$ python3 -q
>>> import numpy as np
>>> import numpy.linalg as la
>>> np.set_printoptions(precision=4, suppress=True, linewidth=200)
>>> m1 = np.load("run4.npy")
>>> m1
array([[-3,  1,  0,  0,  0],
       [-3,  1,  1,  2,  2],
       [ 2, -3, -1, -3, -2],
       [-2,  3,  0, -1, -2],
       [-1, -2,  1, -2, -1],
       [ 1,  2, -1, -3,  1]])
>>> vec = np.array([0, 2, -1, -1, 2])
>>> target = m1 @ vec
>>> print(np.round(la.pinv(m1) @ m1, 4) + 0)
[[1. 0. 0. 0. 0.]
 [0. 1. 0. 0. 0.]
 [0. 0. 1. 0. 0.]
 [0. 0. 0. 1. 0.]
 [0. 0. 0. 0. 1.]]
>>> target
array([ 2,  3, -6,  3, -5, 10])
>>> rng = np.random.default_rng(823)
>>> target = target + 0.3 * rng.normal(size=6)
>>> target
array([ 2.1107,  2.9329, -6.0544,  2.9846, -4.8849, 10.2686])
>>> b, *_ = la.lstsq(m1, target)
>>> b.round()
array([-0.,  2., -1., -1.,  2.])
>>> [round(float(la.norm(la.solve(m1.T @ m1 + lam * np.eye(5), m1.T @ target))), 2) for lam in (0, 1, 10, 100)]
[3.22, 2.97, 1.95, 0.53]
>>> feats = np.load("w.npy")
>>> feats
array([[2, 2, 1],
       [2, 0, 1],
       [1, 1, 4]])
>>> T = np.stack([feats, -3 * feats, feats[::-1]])
>>> T.shape
(3, 3, 3)
>>> T.sum(axis=0)
array([[-3, -3,  2],
       [-2,  0, -1],
       [ 0,  0, -7]])
>>> la.norm(T, axis=(1, 2))
array([ 5.6569, 16.9706,  5.6569])
>>> la.det(T)
array([-14., 378.,  14.])
>>> (T @ feats.T).shape
(3, 3, 3)
>>> la.matrix_rank(T.reshape(3, -1))
np.int64(2)
>>> vals, evecs = la.eig(feats)
>>> np.sort(la.eigvals(feats.T))
array([-1.2579,  2.2008,  5.0571])
>>> vals, evecs = la.eigh(feats)
>>> np.round(evecs.T @ feats @ evecs, 4) + 0
array([[-1.2579,  0.    ,  0.    ],
       [ 0.    ,  2.2008,  0.    ],
       [ 0.    ,  0.    ,  5.0571]])
>>> vals
array([-1.2579,  2.2008,  5.0571])
>>> la.svd(feats, compute_uv=False)
array([5.0571, 2.2008, 1.2579])
>>> np.abs(evecs[:, -1]).round(6).argmax()
np.int64(2)
>>> np.unique(vals.round(6) + 0, return_counts=True)[1]
array([1, 1, 1])
>>> W0 = np.load("arr.npy")
>>> print(W0)
[[-2.4 -0.4  0. ]
 [-0.3 -0.5  0.5]
 [-8.4  0.   1.4]
 [ 3.   0.2 -1.2]]
>>> r0 = np.array([4, -3])
>>> np.array([np.convolve(row, r0, "same") for row in W0])
array([[ -9.6,   5.6,   1.2],
       [ -1.2,  -1.1,   3.5],
       [-33.6,  25.2,   5.6],
       [ 12. ,  -8.2,  -5.4]])
>>> np.convolve(W0[1], r0)
array([-1.2, -1.1,  3.5, -1.5])
>>> np.cross(W0[1, :3], W0[3, :3])
array([0.5 , 1.14, 1.44])
>>> lab = rng.permutation(3)
>>> out = W0[:, lab] * rng.choice([-1, 1], 3)
>>> out
array([[ 0.4, -0. , -2.4],
       [ 0.5, -0.5, -0.3],
       [-0. , -1.4, -8.4],
       [-0.2,  1.2,  3. ]])
>>> U, _, Vh = la.svd(W0.T @ out)
>>> np.round(la.lstsq(W0, out)[0], 4) + 0
array([[ 0.,  0.,  1.],
       [-1.,  0.,  0.],
       [ 0., -1.,  0.]])
>>> np.round(U @ Vh, 4) + 0
array([[ 0.,  0.,  1.],
       [-1.,  0.,  0.],
       [ 0., -1.,  0.]])
